In [1]: import numpy as np

In [2]: from numpy import linalg as LA

In [3]: np.set_printoptions(suppress=True, linewidth=100)

In [4]: data = np.array([[1, -2, 4, -8],
   ...:     [1, -1, 1, -1],
   ...:     [1, 0, 0, 0],
   ...:     [1, 1, 1, 1],
   ...:     [1, 2, 4, 8],
   ...:     [1, 3, 9, 27],
   ...:     [1, 4, 16, 64],
   ...:     [1, 5, 25, 125]])

In [5]: print(data)
[[  1  -2   4  -8]
 [  1  -1   1  -1]
 [  1   0   0   0]
 [  1   1   1   1]
 [  1   2   4   8]
 [  1   3   9  27]
 [  1   4  16  64]
 [  1   5  25 125]]

In [6]: w1 = np.array([[2, 1, 2, 0, 3],
   ...:     [2, -3, 0, 2, 1],
   ...:     [-3, 1, -1, -3, -3],
   ...:     [1, -2, -3, 2, 1]])

In [7]: b = np.array([1, 1, -2, 0, -3])

In [8]: hid = np.maximum(data @ w1 + b, 0)

In [9]: print((hid > 0).astype(int))
[[0 1 1 0 0]
 [0 1 1 0 0]
 [1 1 0 0 0]
 [1 0 0 1 0]
 [1 0 0 1 0]
 [1 0 0 1 1]
 [1 0 0 1 1]
 [1 0 0 1 1]]

In [10]: print(np.round((hid > 0).mean(axis=0), 2))
[0.75 0.38 0.25 0.62 0.38]

In [11]: print(hid)
[[  0  28  20   0   0]
 [  0   8   2   0   0]
 [  3   2   0   0   0]
 [  3   0   0   1   0]
 [  3   0   0   8   0]
 [  9   0   0  33   3]
 [ 27   0   0  88  20]
 [ 63   0   0 185  55]]

In [12]: W2 = np.array([[-7, -6, -2], [-4, -4, -3], [5, 2, 0], [-3, 3, -1], [-5, 6, 3]])

In [13]: print(w1 @ W2)
[[-23   6   2]
 [-13  12   6]
 [ 36 -15  -3]
 [-25   8   5]]

In [14]: A2 = np.c_[data[:, :1] @ np.array([[2]]), np.array([-2, 0, 1, 1, 0, -1, 2, -1])]

In [15]: print(A2)
[[ 2 -2]
 [ 2  0]
 [ 2  1]
 [ 2  1]
 [ 2  0]
 [ 2 -1]
 [ 2  2]
 [ 2 -1]]

In [16]: print(np.round(LA.norm(A2 - data @ LA.lstsq(data, A2)[0], axis=0), 2) + 0)
[0.   2.69]

In [17]: x0 = np.array([3, -3, 3, 1])

In [18]: h1 = np.maximum(data @ x0, 0)

In [19]: print(np.flatnonzero(h1 > 1e-9))
[0 1 2 3 4 5 6 7]

In [20]: print(data.T @ h1)
[  384  1500  6912 31416]

In [21]: print(h1)
[ 13   8   3   4  17  48 103 188]

In [22]: print(data * (h1 > 1e-9)[:, None])
[[  1  -2   4  -8]
 [  1  -1   1  -1]
 [  1   0   0   0]
 [  1   1   1   1]
 [  1   2   4   8]
 [  1   3   9  27]
 [  1   4  16  64]
 [  1   5  25 125]]

In [23]: x0 = np.array([1, 3, 2, 1])

In [24]: print(np.einsum("ij,j->i", data, x0))
[ -5  -1   1   7  23  55 109 191]

In [25]: print(data * x0)
[[  1  -6   8  -8]
 [  1  -3   2  -1]
 [  1   0   0   0]
 [  1   3   2   1]
 [  1   6   8   8]
 [  1   9  18  27]
 [  1  12  32  64]
 [  1  15  50 125]]

In [26]: print(data @ x0)
[ -5  -1   1   7  23  55 109 191]

In [27]: print(data @ np.eye(4)[0])
[1. 1. 1. 1. 1. 1. 1. 1.]

In [28]: print(data @ (2 * x0))
[-10  -2   2  14  46 110 218 382]

In [29]: rng = np.random.default_rng(92790)

In [30]: labels = rng.permutation(4)

In [31]: A2 = data[:, labels] * rng.choice([-1, 1], 4)

In [32]: print(A2)
[[ -8   4  -1   2]
 [ -1   1  -1   1]
 [  0   0  -1   0]
 [  1   1  -1  -1]
 [  8   4  -1  -2]
 [ 27   9  -1  -3]
 [ 64  16  -1  -4]
 [125  25  -1  -5]]

In [33]: left, _, Vt = LA.svd(data.T @ A2)

In [34]: print(labels)
[3 2 0 1]

In [35]: print(np.round(left @ Vt, 2) + 0)
[[ 0.  0. -1.  0.]
 [ 0.  0.  0. -1.]
 [ 0.  1.  0.  0.]
 [ 1.  0.  0.  0.]]

In [36]: mat = np.load("data.npy")

In [37]: print(mat)
[[-1.  1.  1.  1.  1.  1.  1.  1.]
 [ 1. -1.  1.  1.  1.  1.  1.  1.]
 [ 1.  1. -1.  1.  1.  1.  1.  1.]
 [ 1.  1.  1. -1.  1.  1.  1.  1.]
 [ 1.  1.  1.  1. -1.  1.  1.  1.]
 [ 1.  1.  1.  1.  1. -1.  1.  1.]
 [ 1.  1.  1.  1.  1.  1. -1.  1.]
 [ 1.  1.  1.  1.  1.  1.  1. -1.]]

In [38]: q, V = LA.qr(mat[:, :2])[0], LA.qr(mat[:, 2:])[0]

In [39]: sigma = LA.svd(q.T @ V, compute_uv=False)

In [40]: print(np.round(np.degrees(np.arccos(sigma.clip(0, 1))), 2))
[40.89 90.  ]

In [41]: f = np.array([0, 4, 3, 1, 6, 6, 7, 0])

In [42]: A2 = mat + np.outer(f, np.eye(8)[0])

In [43]: print(A2)
[[-1.  1.  1.  1.  1.  1.  1.  1.]
 [ 5. -1.  1.  1.  1.  1.  1.  1.]
 [ 4.  1. -1.  1.  1.  1.  1.  1.]
 [ 2.  1.  1. -1.  1.  1.  1.  1.]
 [ 7.  1.  1.  1. -1.  1.  1.  1.]
 [ 7.  1.  1.  1.  1. -1.  1.  1.]
 [ 8.  1.  1.  1.  1.  1. -1.  1.]
 [ 1.  1.  1.  1.  1.  1.  1. -1.]]

In [44]: X = np.array([[1, -1, 1, -1, -1, 1, -1, 1],
    ...:     [1, 1, 1, 1, 1, 1, 1, 1],
    ...:     [1, 1, -1, -1, -1, -1, 1, 1]])

In [45]: t3 = np.stack([X, -1 * X, X[::-1]])

In [46]: print(np.round(LA.norm(t3, axis=(1, 2)), 2))
[4.9 4.9 4.9]

In [47]: print(t3.shape)
(3, 3, 8)

In [48]: print(t3.sum(axis=0))
[[ 1  1 -1 -1 -1 -1  1  1]
 [ 1  1  1  1  1  1  1  1]
 [ 1 -1  1 -1 -1  1 -1  1]]

In [49]: def softmax(z):
    ...:     e = np.exp(z - z.max(axis=-1, keepdims=True))
    ...:     return e / e.sum(axis=-1, keepdims=True)
    ...: 

In [50]: print(np.round(softmax(X[2]), 2))
[0.22 0.22 0.03 0.03 0.03 0.03 0.22 0.22]

In [51]: print(np.round(softmax(X[2] + -3), 2))
[0.22 0.22 0.03 0.03 0.03 0.03 0.22 0.22]

In [52]: print(np.round(softmax(X).sum(axis=1), 2))
[1. 1. 1.]

In [53]: S = X @ X.T / np.sqrt(8)

In [54]: print(np.round(softmax(S), 2))
[[0.89 0.05 0.05]
 [0.05 0.89 0.05]
 [0.05 0.05 0.89]]

In [55]: print(np.round(LA.svd(X, compute_uv=False), 2))
[2.83 2.83 2.83]

In [56]: print(np.count_nonzero(X))
24

In [57]: print(X.shape)
(3, 8)

In [58]: print(np.unravel_index(np.abs(X).argmax(), X.shape))
(np.int64(0), np.int64(0))

In [59]: print(round(float(LA.norm(X)), 2))
4.9

In [60]: print(np.diff(X, axis=0))
[[ 0  2  0  2  2  0  2  0]
 [ 0  0 -2 -2 -2 -2  0  0]]

In [61]: A2 = X / LA.norm(X, axis=1)
---------------------------------------------------------------------------
ValueError                                Traceback (most recent call last)
Cell In[61], line 1
----> 1 A2 = X / LA.norm(X, axis=1)

ValueError: operands could not be broadcast together with shapes (3,8) (3,) 

In [62]: A2 = X / LA.norm(X, axis=1, keepdims=True)

In [63]: gram = A2 @ A2.T

In [64]: print(np.argwhere(np.triu(np.abs(gram) > 0.95, 1)))
[]

In [65]: print((gram - 2 * np.eye(3)).round(6).argmax(axis=1))
[1 0 0]

In [66]: print(gram.round(2) + 0)
[[1. 0. 0.]
 [0. 1. 0.]
 [0. 0. 1.]]

In [67]: A = np.loadtxt("case6.csv", delimiter=",")

In [68]: print(A.round(2))
[[-41.72 -78.74 -40.59   1.32  60.8    2.64 -39.28  43.81 -26.19  36.36]
 [ -7.8  -29.65  -8.56  -5.07  21.7    1.7  -20.33  15.85 -17.02  11.76]
 [ -5.2  -25.11  -6.09  -5.11  18.17   1.36 -18.13  13.3  -15.53   9.75]
 [ -3.93 -22.79  -4.89  -5.07  16.37   1.16 -16.94  12.   -14.69   8.75]
 [ -1.97 -18.93  -3.01  -4.88  13.42   0.8  -14.87   9.85 -13.15   7.14]
 [ -1.61 -18.18  -2.67  -4.83  12.84   0.73 -14.45   9.43 -12.83   6.84]
 [ -1.27 -17.45  -2.34  -4.77  12.29   0.65 -14.04   9.03 -12.51   6.54]
 [  1.45 -10.52   0.33  -3.81   7.09  -0.12  -9.73   5.22  -8.98   3.88]
 [  2.35  -6.2    1.33  -2.73   3.98  -0.59  -6.52   2.92  -6.12   2.36]
 [  2.4   -5.01   1.45  -2.33   3.15  -0.7   -5.51   2.3   -5.19   1.96]
 [ -1.74   0.86  -1.13   0.28  -0.38   1.2    1.39  -0.22   1.13  -0.82]
 [ -3.91   1.56  -2.41  -0.22  -0.62   3.58   2.47  -0.26   1.57  -2.27]
 [ -5.76   2.27  -3.19  -1.9   -0.96   7.06   2.88  -0.27   0.86  -4.53]
 [ -5.84   2.32  -3.21  -2.04  -0.99   7.3    2.89  -0.27   0.78  -4.69]
 [ -6.55   2.88  -3.25  -3.6   -1.35   9.78   2.83  -0.36  -0.19  -6.44]
 [ -7.06   4.35  -2.5   -7.43  -2.47  15.03   2.29  -0.77  -2.86 -10.42]
 [ -6.8    5.79  -1.32 -10.82  -3.65  19.2    1.64  -1.3   -5.34 -13.81]
 [ -6.23   7.14  -0.05 -13.79  -4.79  22.64   1.01  -1.84  -7.54 -16.74]
 [ -5.69   8.16   0.97 -15.92  -5.66  25.03   0.54  -2.28  -9.14 -18.83]
 [  6.06  23.08  17.33 -42.28 -18.65  51.72  -5.53  -9.4  -29.11 -44.59]
 [  6.18  23.21  17.48 -42.49 -18.76  51.92  -5.57  -9.47 -29.27 -44.8 ]
 [ 12.52  30.16  25.36 -53.31 -24.87  62.05  -8.04 -13.   -37.45 -55.42]]

In [69]: print(LA.lstsq(A[:-1].T, A[-1])[2])
3

In [70]: print(np.abs(np.diag(LA.qr(A)[1])) > 1e-9)
[ True  True  True False False False False False False False]

In [71]: J = np.array([[10.07, 7.84, 0.11, 10.05, 3.99, 0.2, -0.05],
    ...:     [9.92, 8.03, -0.23, 9.98, 4.16, -0.01, 0.07],
    ...:     [4.79, 4.05, 0.15, 4.87, 1.93, 0.03, -0.08],
    ...:     [15.01, 12.08, 0.03, 15.07, 6.17, -0.03, -0.04],
    ...:     [4.83, 3.97, 0.06, 5.14, 2.12, 0.12, -0.02],
    ...:     [5.15, 4.09, 0.07, 4.87, 1.91, 0.0, -0.04],
    ...:     [5.04, 3.94, -0.13, 4.97, 1.87, 0.19, 0.09],
    ...:     [-0.17, -0.01, 0.13, 0.03, -0.06, -0.03, 0.04]])

In [72]: left, sigma, Vt = LA.svd(J)

In [73]: print(np.argmax(sigma[:-1] / (sigma[1:] + 1e-6)) + 1)
1

In [74]: print(sigma.round(2))
[38.37  0.4   0.4   0.35  0.2   0.11  0.02]

In [75]: A2 = left[:, :1] @ np.diag(sigma[:1]) @ Vt[:1]

In [76]: print(round(LA.norm(J - A2) / LA.norm(J), 2))
0.02

In [77]: print(np.round(np.abs(J - A2).max(), 2))
0.23

In [78]: print(round(float(LA.norm(J - A2, 2)), 2), round(float(sigma[1]), 2))
0.4 0.4
